% ipython --no-banner

In [1]: import numpy as np

In [2]: np.set_printoptions(suppress=True, linewidth=200)

In [3]: m1 = np.load("layer7.npy")

In [4]: m1.round(3)
Out[4]: 
array([[ 0.788,  0.199,  0.357],
       [ 0.199,  0.814, -0.335],
       [ 0.357, -0.335,  0.399]])

In [5]: Uu, sigma, Vh = np.linalg.svd(m1)

In [6]: sigma.round(3) + 0
Out[6]: array([1., 1., 0.])

In [7]: np.argmax(sigma[:-1] / (sigma[1:] + 1e-6)) + 1
Out[7]: np.int64(2)

In [8]: B = Uu[:, :2] @ np.diag(sigma[:2]) @ Vh[:2]

In [9]: round(float(np.linalg.norm(m1 - B, 2)), 3), round(sigma[2], 3)
Out[9]: (0.0, np.float64(0.0))

In [10]: np.linalg.matrix_rank(B)
Out[10]: np.int64(2)

In [11]: B.round(3)
Out[11]: 
array([[ 0.788,  0.199,  0.357],
       [ 0.199,  0.814, -0.335],
       [ 0.357, -0.335,  0.399]])

In [12]: ev, V = np.linalg.eigh(m1)

In [13]: np.round(np.linalg.eigvalsh(m1 @ m1), 3) + 0
Out[13]: array([0., 1., 1.])

In [14]: print(np.unique(ev.round(6) + 0, return_counts=True)[1])
[1 2]

In [15]: np.round(np.linalg.eigvalsh(m1 + 4 * np.eye(3)), 3)
Out[15]: array([4., 5., 5.])

In [16]: (ev > 1e-8).sum(), (ev < -1e-8).sum()
Out[16]: (np.int64(2), np.int64(0))

In [17]: np.round(ev.sum(), 3), np.trace(m1)
Out[17]: (np.float64(2.0), np.float64(2.0))

In [18]: t3 = np.stack([m1, -3 * m1, m1[::-1]])

In [19]: np.round(t3.sum(axis=0), 3)
Out[19]: 
array([[-1.218, -0.733, -0.316],
       [-0.199, -0.814,  0.335],
       [ 0.073,  0.868, -0.44 ]])

In [20]: np.round(np.einsum("bij,cij->bc", t3, t3), 3)
Out[20]: 
array([[ 2.   , -6.   ,  1.528],
       [-6.   , 18.   , -4.585],
       [ 1.528, -4.585,  2.   ]])

In [21]: np.round(np.linalg.det(t3), 3) + 0
Out[21]: array([0., 0., 0.])

In [22]: (t3 @ m1.T).shape
Out[22]: (3, 3, 3)

In [23]: np.linalg.matrix_rank(t3.reshape(3, -1))
Out[23]: np.int64(2)

In [24]: print(t3.shape)
(3, 3, 3)

In [25]: np.linalg.matrix_rank(t3)
Out[25]: array([2, 2, 2])

In [26]: P = np.triu(np.array([[8, -2, 1], [3, 6, 0], [-2, 7, 6]]), 1) + np.eye(3)

In [27]: B = P @ m1 @ np.linalg.inv(P)

In [28]: np.linalg.matrix_rank(B)
Out[28]: np.int64(2)

In [29]: round(np.linalg.det(B), 3)
Out[29]: np.float64(0.0)

In [30]: np.trace(B), np.trace(m1)
Out[30]: (np.float64(2.0), np.float64(2.0))

In [31]: B.round(3)
Out[31]: 
array([[ 0.747, -0.269,  0.678],
       [ 0.199,  1.212, -0.534],
       [ 0.357,  0.38 ,  0.041]])

In [32]: np.round(P @ m1 - m1 @ P, 3)
Out[32]: 
array([[-0.04 , -0.387,  0.28 ],
       [ 0.   ,  0.398, -0.199],
       [ 0.   ,  0.715, -0.357]])

In [33]: np.linalg.matrix_rank(m1, rtol=0.1)
Out[33]: np.int64(2)

In [34]: [round(float(x), 3) for x in np.linalg.svd(m1, compute_uv=False)[:3]]
Out[34]: [1.0, 1.0, 0.0]

In [35]: np.argsort(-np.linalg.norm(m1, axis=0).round(6), kind="stable")[:3]
Out[35]: array([1, 0, 2])

In [36]: J = np.load("arr.npy")

In [37]: print(J)
[[6 6 4 3]
 [5 5 3 2]
 [5 5 3 2]
 [4 4 2 1]]

In [38]: Uu, sigma, Vh = np.linalg.svd(J)

In [39]: V = Vh[:(sigma > 1e-8).sum()]

In [40]: rng = np.random.default_rng(1295)

In [41]: x = J[1] + -1 * J[3] + rng.integers(2) * np.eye(4)[2]

In [42]: x
Out[42]: array([1., 1., 1., 1.])

In [43]: np.linalg.matrix_rank(np.vstack([J, x]))
Out[43]: np.int64(2)

In [44]: np.round(np.diag(V.T @ V), 3)
Out[44]: array([0.481, 0.481, 0.333, 0.704])

In [45]: print(round(float(np.linalg.norm(x - V.T @ V @ x)), 3))
0.0

In [46]: Uu, sigma, Vh = np.linalg.svd(m1)

In [47]: V = Vh[:(sigma > 1e-8).sum()]

In [48]: x = m1[2] + 5 * m1[0] + rng.integers(2) * np.eye(3)[2]

In [49]: x.round(3)
Out[49]: array([4.295, 0.66 , 2.186])

In [50]: print(np.allclose(V.T @ V @ x, x))
True

In [51]: np.round(np.diag(V.T @ V), 3)
Out[51]: array([0.788, 0.814, 0.399])

In [52]: round(np.linalg.norm(x - V.T @ V @ x), 3)
Out[52]: np.float64(0.0)

In [53]: rank = np.linalg.matrix_rank(J)

In [54]: rank
Out[54]: np.int64(2)

In [55]: N = np.linalg.svd(J)[2][rank:].T

In [56]: [int(np.linalg.matrix_rank(J[:i])) for i in range(1, len(J) + 1)]
Out[56]: [1, 2, 2, 2]

In [57]: [int(np.linalg.matrix_rank(np.delete(J, i, axis=0))) for i in range(4)]
Out[57]: [2, 2, 2, 2]

In [58]: [int(np.linalg.matrix_rank(J[:, :j + 1])) for j in range(4)]
Out[58]: [1, 1, 2, 2]

In [59]: N.shape
Out[59]: (4, 2)

In [60]: np.round(J @ N, 3) + 0
Out[60]: 
array([[0., 0.],
       [0., 0.],
       [0., 0.],
       [0., 0.]])

In [61]: np.round(N @ N.T, 3)
Out[61]: 
array([[ 0.519, -0.481, -0.111,  0.074],
       [-0.481,  0.519, -0.111,  0.074],
       [-0.111, -0.111,  0.667, -0.444],
       [ 0.074,  0.074, -0.444,  0.296]])

In [62]: print(np.linalg.matrix_rank(J.T @ J), np.linalg.matrix_rank(J @ J.T))
2 2

In [63]: x = np.array([3, 1, 3, -4])

In [64]: a = np.maximum(J @ x, 0)

In [65]: print(J.T @ a)
[426 426 258 174]

In [66]: np.maximum(J @ x, 0) - np.maximum(-J @ x, 0)
Out[66]: array([24, 21, 21, 18])

In [67]: np.round(np.tanh(J @ x), 3)
Out[67]: array([1., 1., 1., 1.])

In [68]: np.maximum(J @ (3 * x), 0)
Out[68]: array([72, 63, 63, 54])

In [69]: labels = rng.permutation(4)

In [70]: labels
Out[70]: array([2, 3, 1, 0])

In [71]: B = J[labels][:, labels]

In [72]: round(float(np.linalg.det(B)), 3), np.round(np.linalg.det(J[labels]), 3)
Out[72]: (0.0, np.float64(-0.0))

In [73]: np.allclose(B, J)
Out[73]: False

In [74]: np.diag(B)
Out[74]: array([3, 1, 5, 6])

In [75]: W0 = np.loadtxt("w.csv", delimiter=",")

In [76]: W0
Out[76]: 
array([[  3.948,   4.097, -38.694],
       [  3.487,   4.557, -29.88 ],
       [  3.034,   4.623, -23.809],
       [  2.96 ,   4.611, -22.959],
       [  2.265,   4.291, -16.324],
       [  1.129,   3.168,  -8.703],
       [  0.769,   2.678,  -6.806],
       [  0.514,   2.285,  -5.559],
       [ -0.017,   1.274,  -3.063],
       [ -0.232,   0.635,  -1.783],
       [  3.035,   2.419,   3.454],
       [  5.762,   5.5  ,   6.508],
       [ 26.479,  33.776,  37.382]])

In [77]: print(np.linalg.matrix_rank(W0, rtol=0.1))
2

In [78]: np.argsort(-np.linalg.norm(W0, axis=0).round(6), kind="stable")[:3]
Out[78]: array([2, 1, 0])

In [79]: print(np.round(np.abs(np.linalg.svd(W0)[2][-1]), 3))
[0.791 0.612 0.011]

In [80]: B = np.array([[1, 0, 2, 3], [-2, 1, 2, -2], [-2, 2, -1, 2], [2, -2, 2, -1]])

In [81]: K = np.triu(B)

In [82]: print(K)
[[ 1  0  2  3]
 [ 0  1  2 -2]
 [ 0  0 -1  2]
 [ 0  0  0 -1]]

In [83]: ev, V = np.linalg.eig(K)

In [84]: np.round(np.sort(np.linalg.eigvals(K.T)), 3)
Out[84]: array([-1., -1.,  1.,  1.])

In [85]: K @ V[:, 0] - ev[0] * V[:, 0]
Out[85]: array([0., 0., 0., 0.])

In [86]: np.round(np.sort(np.linalg.eigvals(K @ K)), 3)
Out[86]: array([1., 1., 1., 1.])

In [87]: ev
Out[87]: array([ 1.,  1., -1., -1.])

In [88]: print(np.round(np.sort(np.linalg.eigvals(np.linalg.inv(K))), 3))
[-1. -1.  1.  1.]

In [89]: np.prod(ev)
Out[89]: np.float64(1.0)

In [90]: P = np.triu(np.array([[-5, 1, 2, -1], [9, 7, 2, -7], [1, 6, 3, -1], [-5, -9, -2, 1]]), 1) + np.eye(4)

In [91]: B = P @ K @ np.linalg.inv(P)

In [92]: P @ K - K @ P
Out[92]: 
array([[ 0.,  0., -2.,  6.],
       [ 0.,  0., -4., 20.],
       [ 0.,  0.,  0.,  0.],
       [ 0.,  0.,  0.,  0.]])

In [93]: np.trace(B), np.trace(K)
Out[93]: (np.float64(0.0), np.int64(0))

In [94]: np.linalg.matrix_rank(B)
Out[94]: np.int64(4)

In [95]: B = np.array([[-1, 1], [-2, -1]])

In [96]: Z = np.array([[0]])

In [97]: arr = np.block([[B, np.zeros((2, 1))], [np.zeros((1, 2)), Z]])

In [98]: arr
Out[98]: 
array([[-1.,  1.,  0.],
       [-2., -1.,  0.],
       [ 0.,  0.,  0.]])

In [99]: np.round(np.linalg.det(arr), 3)
Out[99]: np.float64(0.0)

In [100]: np.linalg.cond(arr) > 100
Out[100]: np.True_

In [101]: data = np.load("run12.npy")

In [102]: data
Out[102]: 
array([[ 0,  0,  0,  0],
       [ 0,  2,  0,  0],
       [ 2,  0,  0,  0],
       [ 0, -2,  0,  0]])

In [103]: Uu, sigma, Vh = np.linalg.svd(arr, full_matrices=False)

In [104]: round(float(np.sqrt((sigma ** 2).sum())), 3), np.round(np.linalg.norm(arr), 3)
Out[104]: (2.646, np.float64(2.646))

In [105]: np.round(Uu.T @ Uu, 3) + 0
Out[105]: 
array([[1., 0., 0.],
       [0., 1., 0.],
       [0., 0., 1.]])

In [106]: Uu.shape, sigma.shape, Vh.shape
Out[106]: ((3, 3), (3,), (3, 3))

In [107]: sigma.round(3)
Out[107]: array([2.303, 1.303, 0.   ])

In [108]: print(np.allclose(Uu * sigma @ Vh, arr))
True

In [109]: np.round(Vh @ Vh.T, 3) + 0
Out[109]: 
array([[1., 0., 0.],
       [0., 1., 0.],
       [0., 0., 1.]])

In [110]: np.round(Uu.T @ arr @ Vh.T, 3) + 0
Out[110]: 
array([[2.303, 0.   , 0.   ],
       [0.   , 1.303, 0.   ],
       [0.   , 0.   , 0.   ]])

In [111]: G = data.T @ data

In [112]: np.allclose(G, G.T)
Out[112]: True

In [113]: np.linalg.matrix_rank(G)
Out[113]: np.int64(2)

In [114]: (data @ data.T).shape
Out[114]: (4, 4)

In [115]: print(G)
[[4 0 0 0]
 [0 8 0 0]
 [0 0 0 0]
 [0 0 0 0]]

In [116]: np.prod(np.diag(data)), round(float(np.linalg.det(data)), 3)
Out[116]: (np.int64(0), 0.0)

In [117]: np.linalg.matrix_rank(data - data[0, 0] * np.eye(4))
Out[117]: np.int64(2)

In [118]: data @ data
Out[118]: 
array([[ 0,  0,  0,  0],
       [ 0,  4,  0,  0],
       [ 0,  0,  0,  0],
       [ 0, -4,  0,  0]])

In [119]: print(np.round(np.sort(np.linalg.eigvals(data)), 3))
[0. 0. 0. 2.]

In [120]: P = np.triu(np.array([[0, 3, 3, 0], [3, 3, 3, 2], [3, 2, 2, 1], [3, 1, 0, 2]]), 1) + np.eye(4)

In [121]: B = P @ J @ np.linalg.inv(P)

In [122]: P @ J - J @ P
Out[122]: 
array([[ 30.,  12., -18.,  -4.],
       [ 23.,   8., -17.,  -5.],
       [  4., -11., -28., -12.],
       [  0., -12., -24., -10.]])

In [123]: round(float(np.linalg.det(B)), 3)
Out[123]: 0.0

In [124]: np.round(np.poly(B), 3) + 0
Out[124]: array([  1., -15., -12.,   0.,   0.])
